$ python -q
>>> import numpy as np
>>> import numpy.linalg as la
>>> np.set_printoptions(precision=1, suppress=True, linewidth=100, legacy="1.25")
>>> X = np.load("arr.npy")
>>> X
array([[ 1.3,  1. , -1.3],
       [ 3.5,  2. , -5.6],
       [ 3.5,  2.3, -5.7],
       [ 1.6,  0.8, -2.4],
       [ 4.4,  2.1, -5.9],
       [ 0.2,  0.6, -0.6],
       [ 2.3,  1.6, -3.5],
       [-2.6, -1.2,  3.8],
       [ 4.2,  2.2, -6. ],
       [ 2.7,  1. , -3.5],
       [ 4.6,  1.8, -5.5],
       [-4. , -2.3,  5.7],
       [ 2.3,  1.5, -4.1],
       [ 1.4,  0.7, -2. ],
       [-3.2, -1.5,  5.7],
       [-3.6, -2.3,  5.7],
       [-1.4, -0.1,  2.1]])
>>> dist = la.norm(X[:, None] - X[None], axis=-1)
>>> dist[:5, :5]
array([[0. , 4.9, 5.1, 1.2, 5.7],
       [4.9, 0. , 0.3, 3.9, 1. ],
       [5.1, 0.3, 0. , 4.1, 0.9],
       [1.2, 3.9, 4.1, 0. , 4.7],
       [5.7, 1. , 0.9, 4.7, 0. ]])
>>> la.norm(X - X.mean(axis=0), axis=1)
array([0.5, 5.1, 5.3, 1.2, 5.9, 1.1, 2.7, 6.5, 5.9, 2.8, 5.6, 9.1, 3.2, 0.8, 8.5, 8.9, 4.3])
>>> la.matrix_rank(dist ** 2)
5
>>> la.norm(X, axis=1)
array([2.1, 6.9, 7.1, 3. , 7.7, 0.9, 4.5, 4.8, 7.6, 4.5, 7.4, 7.3, 4.9, 2.5, 6.7, 7.1, 2.5])
>>> (dist + 1e9 * np.eye(17)).round(6).argmin(axis=1)
array([13,  2,  1, 13,  8,  0, 12, 14,  4,  6,  4, 15,  6,  3, 15, 11,  7])
>>> print(dist[4])
[ 5.7  1.   0.9  4.7  0.   6.9  3.2 12.4  0.2  3.1  0.5 15.   2.8  5.1 14.3 14.8 10.1]
>>> W1 = np.array([[8, 2, 4, 2, 4], [8, 2, 5, 2, 3], [7, 7, 2, 3, 2]])
>>> c = np.array([1, 4, 5, 4, 0])
>>> H = np.maximum(X @ W1 + c, 0)
>>> (H > 0).astype(int)
array([[1, 0, 1, 1, 1],
       [1, 0, 1, 0, 1],
       [1, 0, 1, 0, 1],
       [1, 0, 1, 1, 1],
       [1, 0, 1, 0, 1],
       [1, 1, 1, 1, 1],
       [1, 0, 1, 1, 1],
       [0, 1, 0, 1, 0],
       [1, 0, 1, 0, 1],
       [1, 0, 1, 1, 1],
       [1, 0, 1, 1, 1],
       [0, 1, 0, 1, 0],
       [1, 0, 1, 0, 1],
       [1, 0, 1, 1, 1],
       [1, 1, 0, 1, 0],
       [0, 1, 0, 1, 0],
       [1, 1, 1, 1, 0]])
>>> la.matrix_rank(H)
5
>>> cent = np.array([[9, 0, 3], [3, 4, 0], [5, 6, 6], [1, 1, 2], [0, 2, 4]])
>>> W1 @ cent
array([[100,  42,  68],
       [105,  46,  70],
       [ 97,  47,  47]])
>>> cen = (X - X.mean(axis=0)) / X.std(axis=0)
>>> cen.std(axis=0)
array([1., 1., 1.])
>>> c = la.lstsq(np.delete(cen, 0, axis=1), cen[:, 0])[0]
>>> np.round(1 - np.var(cen[:, 0] - np.delete(cen, 0, axis=1) @ c), 1)
1.0
>>> J = np.load("m.npy")
>>> J
array([[ 1, -2,  4, -8],
       [ 1, -1,  1, -1],
       [ 1,  0,  0,  0],
       [ 1,  1,  1,  1]])
>>> A2 = J / np.sqrt((J ** 2).mean(axis=1, keepdims=True))
>>> A2[2]
array([2., 0., 0., 0.])
>>> la.norm(A2, axis=1)
array([2., 2., 2., 2.])
>>> J - J.mean(axis=1, keepdims=True)
array([[ 2.2, -0.8,  5.2, -6.8],
       [ 1. , -1. ,  1. , -1. ],
       [ 0.8, -0.2, -0.2, -0.2],
       [ 0. ,  0. ,  0. ,  0. ]])
>>> la.matrix_rank(J - J.mean(axis=1, keepdims=True))
3
